$ ipython --no-banner

In [1]: import numpy as np

In [2]: from numpy import linalg as LA

In [3]: np.set_printoptions(suppress=True, linewidth=160)

In [4]: def tidy(a):
   ...:     return np.round(a, 2) + 0
   ...: 

In [5]: arr = np.array([[1, -1, 1, -1],
   ...:     [1, 0, 0, 0],
   ...:     [1, 1, 1, 1],
   ...:     [1, 2, 4, 8],
   ...:     [1, 3, 9, 27],
   ...:     [1, 4, 16, 64],
   ...:     [1, 5, 25, 125],
   ...:     [1, 6, 36, 216],
   ...:     [1, 7, 49, 343]])

In [6]: # column 3 is much longer than the rest

In [7]: proj = arr @ LA.solve(arr.T @ arr, arr.T)

In [8]: tidy(np.trace(proj))
Out[8]: np.float64(4.0)

In [9]: left, sigma, Vh = LA.svd(arr, full_matrices=False)

In [10]: tidy(sigma)
Out[10]: array([435.31,  11.98,   1.75,   1.69])

In [11]: np.allclose(left * sigma @ Vh, arr)
Out[11]: True

In [12]: (sigma > 1e-8).sum()
Out[12]: np.int64(4)

In [13]: tidy(left.T @ left)
Out[13]: 
array([[1., 0., 0., 0.],
       [0., 1., 0., 0.],
       [0., 0., 1., 0.],
       [0., 0., 0., 1.]])

In [14]: out = arr / LA.norm(arr, axis=1, keepdims=True)

In [15]: G = out @ out.T

In [16]: tidy(LA.norm(out, axis=1))
Out[16]: array([1., 1., 1., 1., 1., 1., 1., 1., 1.])

In [17]: tidy(np.degrees(np.arccos(np.clip(G[8, 2], -1, 1))))
Out[17]: np.float64(54.75)

In [18]: (np.abs(G) > 0.9).astype(int)
Out[18]: 
array([[1, 0, 0, 0, 0, 0, 0, 0, 0],
       [0, 1, 0, 0, 0, 0, 0, 0, 0],
       [0, 0, 1, 0, 0, 0, 0, 0, 0],
       [0, 0, 0, 1, 1, 1, 1, 1, 1],
       [0, 0, 0, 1, 1, 1, 1, 1, 1],
       [0, 0, 0, 1, 1, 1, 1, 1, 1],
       [0, 0, 0, 1, 1, 1, 1, 1, 1],
       [0, 0, 0, 1, 1, 1, 1, 1, 1],
       [0, 0, 0, 1, 1, 1, 1, 1, 1]])

In [19]: (G - 2 * np.eye(9)).round(6).argmax(axis=1)
Out[19]: array([1, 0, 3, 4, 5, 6, 7, 8, 7])

In [20]: J = np.array([[0, 1, 1, 1, 0, 3, 3, 0],
    ...:     [3, 2, 2, 0, 1, 1, 1, 3],
    ...:     [0, 0, 2, 2, 2, 1, 1, 2]])

In [21]: J[0] = J[2]

In [22]: J
Out[22]: 
array([[0, 0, 2, 2, 2, 1, 1, 2],
       [3, 2, 2, 0, 1, 1, 1, 3],
       [0, 0, 2, 2, 2, 1, 1, 2]])

In [23]: [round(float(x), 2) for x in LA.svd(J, compute_uv=False)[:3]]
Out[23]: [7.25, 3.52, 0.0]

In [24]: tidy(LA.norm(J, 2) / LA.norm(J))
Out[24]: np.float64(0.9)

In [25]: T = np.stack([J, 3 * J, J[::-1]])

In [26]: np.einsum("bij,cij->bc", T, T)
Out[26]: 
array([[ 65, 195,  65],
       [195, 585, 195],
       [ 65, 195,  65]])

In [27]: T.sum(axis=0)
Out[27]: 
array([[ 0,  0, 10, 10, 10,  5,  5, 10],
       [15, 10, 10,  0,  5,  5,  5, 15],
       [ 0,  0, 10, 10, 10,  5,  5, 10]])

In [28]: T.shape
Out[28]: (3, 3, 8)

In [29]: left, sigma, Vh = LA.svd(J)

In [30]: V = Vh[:(sigma > 1e-8).sum()]

In [31]: rng = np.random.default_rng(765)

In [32]: x = J[0] + 5 * J[1] + rng.integers(2) * np.eye(8)[7]

In [33]: x
Out[33]: array([15., 10., 12.,  2.,  7.,  6.,  6., 18.])

In [34]: LA.matrix_rank(np.vstack([J, x]))
Out[34]: np.int64(3)

In [35]: K = np.array([[19, 6, -5, 3, -2],
    ...:     [6, 10, 6, 8, -4],
    ...:     [-5, 6, 11, 11, -6],
    ...:     [3, 8, 11, 17, -10],
    ...:     [-2, -4, -6, -10, 6]])

In [36]: tidy(LA.eigvals(K).sum().real)
Out[36]: np.float64(63.0)

In [37]: tidy(LA.det(2 * K)), tidy(LA.det(K))
Out[37]: (np.float64(0.0), np.float64(0.0))

In [38]: tidy(LA.det(K.T))
Out[38]: np.float64(0.0)

In [39]: F = np.loadtxt("arr.csv", delimiter=",")

In [40]: F
Out[40]: 
array([[ 0.1,  0.1, -1.4],
       [-0.5,  1. ,  0.3],
       [-1.5,  0.5,  0.4],
       [-1.3, -0.4,  0. ],
       [ 1. , -0.1,  0.6],
       [ 1.3,  0.1,  0.2],
       [-0.9, -0.4,  1.1],
       [-0.1,  0. ,  0.1],
       [-0.2,  2.4,  1.1],
       [ 0. , -1.2,  0.4],
       [ 0.1, -0.6, -1.2],
       [ 0.4,  1.3, -1.2],
       [ 0.5,  0.9, -0.1],
       [-0.8, -1.3,  0.6],
       [ 0.2, -0.7,  2.9],
       [ 0.5, -1.4,  0.6],
       [ 0.9,  0.7, -0.4],
       [-2. , -1. , -0.1],
       [-0.7, -1.1, -1.9],
       [ 0.6, -0.3, -1.2],
       [ 0.2, -0.5, -1. ],
       [ 0.7,  1.7, -2.4],
       [ 2. , -4.5,  4.5],
       [-0.2,  0.4,  0.3]])

In [41]: basis = F[[11, 14]].astype(float)

In [42]: for _ in range(4):
    ...:     z = LA.norm(F[:, None] - basis, axis=-1).argmin(axis=1)
    ...:     basis = np.array([F[z == j].mean(axis=0) for j in range(2)])
    ...: 

In [43]: z
Out[43]: array([0, 0, 0, 0, 0, 0, 1, 0, 0, 1, 0, 0, 0, 1, 1, 1, 0, 0, 0, 0, 0, 0, 1, 0])

In [44]: tidy(basis)
Out[44]: 
array([[-0.04,  0.28, -0.44],
       [ 0.17, -1.58,  1.68]])

In [45]: tidy(basis[1] - basis[0])
Out[45]: array([ 0.21, -1.87,  2.12])

In [46]: np.abs(basis[1] - basis[0]).argmax()
Out[46]: np.int64(2)

In [47]: np.bincount(z)
Out[47]: array([18,  6])

In [48]: x = np.array([1, 1, 1])

In [49]: rhs = F @ x

In [50]: tidy(LA.pinv(F) @ F)
Out[50]: 
array([[1., 0., 0.],
       [0., 1., 0.],
       [0., 0., 1.]])

In [51]: rhs = rhs + 0.05 * rng.normal(size=24)

In [52]: tidy(rhs)
Out[52]: 
array([-1.12,  0.85, -0.59, -1.63,  1.54,  1.62, -0.23, -0.01,  3.24, -0.81, -1.69,  0.42,  1.29, -1.46,  2.44, -0.27,  1.18, -3.14, -3.72, -0.86, -1.33,
       -0.01,  1.94,  0.54])

In [53]: beta, *_ = LA.lstsq(F, rhs)

In [54]: [round(float(LA.norm(LA.solve(F.T @ F + lam * np.eye(3), F.T @ rhs))), 2) for lam in (0, 1, 10, 100)]
Out[54]: [1.73, 1.65, 1.18, 0.31]

In [55]: tidy(LA.norm(rhs - F @ beta))
Out[55]: np.float64(0.2)

In [56]: beta.round()
Out[56]: array([1., 1., 1.])

In [57]: m1 = np.load("data.npy")

In [58]: m1
Out[58]: 
array([[ 7, -2,  5,  3,  7, -3],
       [-2, 14, -6, -2,  4, -1],
       [ 5, -6, 11,  9,  2, -2],
       [ 3, -2,  9, 12, -1, -4],
       [ 7,  4,  2, -1, 15,  0],
       [-3, -1, -2, -4,  0,  5]])

In [59]: # equal to its transpose

In [60]: x = np.ones(6)

In [61]: for _ in range(3):
    ...:     x = m1 @ x
    ...:     x /= LA.norm(x)
    ...:     print(round(x @ m1 @ x, 2))
    ...: 
23.05
24.31
25.07

In [62]: tidy(LA.eigvalsh(m1)[-1])
Out[62]: np.float64(26.63)

In [63]: tidy(x)
Out[63]: array([ 0.47, -0.07,  0.52,  0.44,  0.52, -0.2 ])

In [64]: z = rng.permutation(6)

In [65]: out = m1[:, z] * rng.choice([-1, 1], 6)

In [66]: out
Out[66]: 
array([[  2,   3,  -7,   5,   3,   7],
       [-14,   1,   2,  -6,  -2,   4],
       [  6,   2,  -5,  11,   9,   2],
       [  2,   4,  -3,   9,  12,  -1],
       [ -4,   0,  -7,   2,  -1,  15],
       [  1,  -5,   3,  -2,  -4,   0]])

In [67]: left, _, Vh = LA.svd(m1.T @ out)

In [68]: tidy(left @ Vh)
Out[68]: 
array([[ 0.,  0., -1.,  0.,  0.,  0.],
       [-1.,  0.,  0.,  0.,  0.,  0.],
       [ 0.,  0.,  0.,  1.,  0.,  0.],
       [ 0.,  0.,  0.,  0.,  1.,  0.],
       [ 0.,  0.,  0.,  0.,  0.,  1.],
       [ 0., -1.,  0.,  0.,  0.,  0.]])

In [69]: tidy(LA.lstsq(m1, out)[0])
Out[69]: 
array([[ 0.,  0., -1.,  0.,  0.,  0.],
       [-1.,  0.,  0.,  0.,  0.,  0.],
       [ 0.,  0.,  0.,  1.,  0.,  0.],
       [ 0.,  0.,  0.,  0.,  1.,  0.],
       [ 0.,  0.,  0.,  0.,  0.,  1.],
       [ 0., -1.,  0.,  0.,  0.,  0.]])

In [70]: x = np.array([-6, 6, 0, -8, 9, 2])

In [71]: rhs = out @ x

In [72]: rhs
Out[72]: array([  7, 128, -27,  46,  29, -56])

In [73]: tidy(LA.solve(out.T, out[1]))
Out[73]: array([0., 1., 0., 0., 0., 0.])

In [74]: tidy(LA.solve(out, rhs))
Out[74]: array([-6.,  6.,  0., -8.,  9.,  2.])

In [75]: tidy(LA.solve(out, out[:, 2]))
Out[75]: array([0., 0., 1., 0., 0., 0.])

In [76]: tidy(LA.solve(out, -3 * rhs))
Out[76]: array([ 18., -18.,   0.,  24., -27.,  -6.])

In [77]: out = np.array([[1, -2, 2],
    ...:     [-2, -1, -1],
    ...:     [-1, 2, 1],
    ...:     [2, 2, 1],
    ...:     [-1, -1, -2],
    ...:     [2, -1, 1]])

In [78]: np.einsum("ik,kj->ji", m1, out)
Out[78]: 
array([[ -1, -34,  18,  15, -20,   3],
       [  0, -29,  36,  43, -31, -10],
       [  7, -35,  30,  27, -19,  -6]])

In [79]: np.einsum("ij->j", m1)
Out[79]: array([17,  7, 19, 17, 27, -5])

In [80]: out.T @ m1.T
Out[80]: 
array([[ -1, -34,  18,  15, -20,   3],
       [  0, -29,  36,  43, -31, -10],
       [  7, -35,  30,  27, -19,  -6]])

In [81]: np.einsum("ij,ij->", m1, out)
ValueError: operands could not be broadcast together with remapped shapes [original->remapped]: (6,6)->(6,6) (6,3)->(6,3) 


In [82]: m1 @ out
Out[82]: 
array([[ -1,   0,   7],
       [-34, -29, -35],
       [ 18,  36,  30],
       [ 15,  43,  27],
       [-20, -31, -19],
       [  3, -10,  -6]])

In [83]: G = m1.T @ m1

In [84]: G
Out[84]: 
array([[ 145,  -47,  149,  111,  153,  -56],
       [ -47,  257, -168, -112,   92,    7],
       [ 149, -168,  271,  240,   54,  -77],
       [ 111, -112,  240,  255,    4,  -93],
       [ 153,   92,   54,    4,  295,  -25],
       [ -56,    7,  -77,  -93,  -25,   55]])

In [85]: tidy(LA.svd(m1, compute_uv=False) ** 2)
Out[85]: array([709.42, 412.27, 136.21,  19.39,   0.68,   0.03])

In [86]: np.allclose(G, G.T)
Out[86]: True

In [87]: (m1 @ m1.T).shape
Out[87]: (6, 6)

In [88]: tidy(LA.eigvalsh(G)[::-1])
Out[88]: array([709.42, 412.27, 136.21,  19.39,   0.68,   0.03])

In [89]: data = np.array([[1.0, 0.9, 0.81, 0.73],
    ...:     [0.9, 1.0, 0.9, 0.81],
    ...:     [0.81, 0.9, 1.0, 0.9],
    ...:     [0.73, 0.81, 0.9, 1.0]])

In [90]: data
Out[90]: 
array([[1.  , 0.9 , 0.81, 0.73],
       [0.9 , 1.  , 0.9 , 0.81],
       [0.81, 0.9 , 1.  , 0.9 ],
       [0.73, 0.81, 0.9 , 1.  ]])

In [91]: # symmetric

In [92]: evals, V = LA.eigh(data)

In [93]: tidy(V.T @ V)
Out[93]: 
array([[1., 0., 0., 0.],
       [0., 1., 0., 0.],
       [0., 0., 1., 0.],
       [0., 0., 0., 1.]])

In [94]: tidy(V @ np.diag(evals) @ V.T)
Out[94]: 
array([[1.  , 0.9 , 0.81, 0.73],
       [0.9 , 1.  , 0.9 , 0.81],
       [0.81, 0.9 , 1.  , 0.9 ],
       [0.73, 0.81, 0.9 , 1.  ]])

In [95]: tidy(LA.eigvalsh(data @ data))
Out[95]: array([ 0.  ,  0.01,  0.1 , 12.44])

In [96]: tidy(evals.sum()), np.trace(data)
Out[96]: (np.float64(4.0), np.float64(4.0))

In [97]: data.ravel(order="F")
Out[97]: array([1.  , 0.9 , 0.81, 0.73, 0.9 , 1.  , 0.9 , 0.81, 0.81, 0.9 , 1.  , 0.9 , 0.73, 0.81, 0.9 , 1.  ])

In [98]: data.reshape(-1, 2)
Out[98]: 
array([[1.  , 0.9 ],
       [0.81, 0.73],
       [0.9 , 1.  ],
       [0.9 , 0.81],
       [0.81, 0.9 ],
       [1.  , 0.9 ],
       [0.73, 0.81],
       [0.9 , 1.  ]])

In [99]: T = data.reshape(4, 2, -1)

In [100]: T.transpose(1, 0, 2)
Out[100]: 
array([[[1.  , 0.9 ],
        [0.9 , 1.  ],
        [0.81, 0.9 ],
        [0.73, 0.81]],

       [[0.81, 0.73],
        [0.9 , 0.81],
        [1.  , 0.9 ],
        [0.9 , 1.  ]]])

In [101]: np.swapaxes(T, 1, 2)[2]
Out[101]: 
array([[0.81, 1.  ],
       [0.9 , 0.9 ]])

In [102]: th = np.radians(180)

In [103]: r_ = np.eye(8)

In [104]: r_[2, 2] = r_[5, 5] = np.cos(th)

In [105]: r_[2, 5], r_[5, 2] = -np.sin(th), np.sin(th)

In [106]: tidy(r_)
Out[106]: 
array([[ 1.,  0.,  0.,  0.,  0.,  0.,  0.,  0.],
       [ 0.,  1.,  0.,  0.,  0.,  0.,  0.,  0.],
       [ 0.,  0., -1.,  0.,  0.,  0.,  0.,  0.],
       [ 0.,  0.,  0.,  1.,  0.,  0.,  0.,  0.],
       [ 0.,  0.,  0.,  0.,  1.,  0.,  0.,  0.],
       [ 0.,  0.,  0.,  0.,  0., -1.,  0.,  0.],
       [ 0.,  0.,  0.,  0.,  0.,  0.,  1.,  0.],
       [ 0.,  0.,  0.,  0.,  0.,  0.,  0.,  1.]])

In [107]: out = J @ r_.T

In [108]: np.allclose(J @ J.T, out @ out.T)
Out[108]: True

In [109]: tidy(out)
Out[109]: 
array([[ 0.,  0., -2.,  2.,  2., -1.,  1.,  2.],
       [ 3.,  2., -2.,  0.,  1., -1.,  1.,  3.],
       [ 0.,  0., -2.,  2.,  2., -1.,  1.,  2.]])

In [110]: tidy(LA.det(r_)), np.trace(r_)
Out[110]: (np.float64(1.0), np.float64(4.0))

In [111]: tidy(LA.svd(J, compute_uv=False)), tidy(LA.svd(out, compute_uv=False))
Out[111]: (array([7.25, 3.52, 0.  ]), array([7.25, 3.52, 0.  ]))

In [112]: left, sigma, Vh = LA.svd(out)

In [113]: V = Vh[:(sigma > 1e-8).sum()]

In [114]: x = out[2] + 3 * out[0] + rng.integers(2) * np.eye(8)[6]

In [115]: tidy(x)
Out[115]: array([ 0.,  0., -8.,  8.,  8., -4.,  5.,  8.])

In [116]: tidy(LA.norm(x - V.T @ V @ x))
Out[116]: np.float64(0.97)

In [117]: Xc = F - F.mean(axis=0)

In [118]: V = LA.svd(Xc)[2][:1]

In [119]: out = Xc - Xc @ V.T @ V

In [120]: tidy((Xc @ V.T).std(axis=0))
Out[120]: array([1.71])

In [121]: tidy(np.cov(Xc @ V.T, rowvar=False))
Out[121]: np.float64(3.06)

In [122]: LA.norm(out, axis=1).round(6).argmax()
Out[122]: np.int64(8)

In [123]: tidy(np.diag(V.T @ V))
Out[123]: array([0.02, 0.41, 0.57])

In [124]: tidy(out.std(axis=0))
Out[124]: array([0.86, 0.73, 0.61])

In [125]: Q, _ = LA.qr(np.array([[0.4, 0.0, -0.1, -1.4],
     ...:     [0.1, -1.1, 0.1, 1.5],
     ...:     [0.4, 0.9, -0.6, -0.1],
     ...:     [-0.8, -0.1, 1.2, -1.1]]))

In [126]: mat = Q[:, :4]

In [127]: tidy(mat)
Out[127]: 
array([[-0.41, -0.1 ,  0.86, -0.28],
       [-0.1 , -0.82,  0.04,  0.56],
       [-0.41,  0.55,  0.11,  0.72],
       [ 0.81,  0.12,  0.49,  0.29]])

In [128]: tidy(mat @ mat.T)
Out[128]: 
array([[1., 0., 0., 0.],
       [0., 1., 0., 0.],
       [0., 0., 1., 0.],
       [0., 0., 0., 1.]])

In [129]: tidy(LA.norm(mat, axis=0))
Out[129]: array([1., 1., 1., 1.])

In [130]: tidy(LA.svd(mat, compute_uv=False))
Out[130]: array([1., 1., 1., 1.])

In [131]: tidy(mat[:, 2] @ mat[:, 3])
Out[131]: np.float64(0.0)
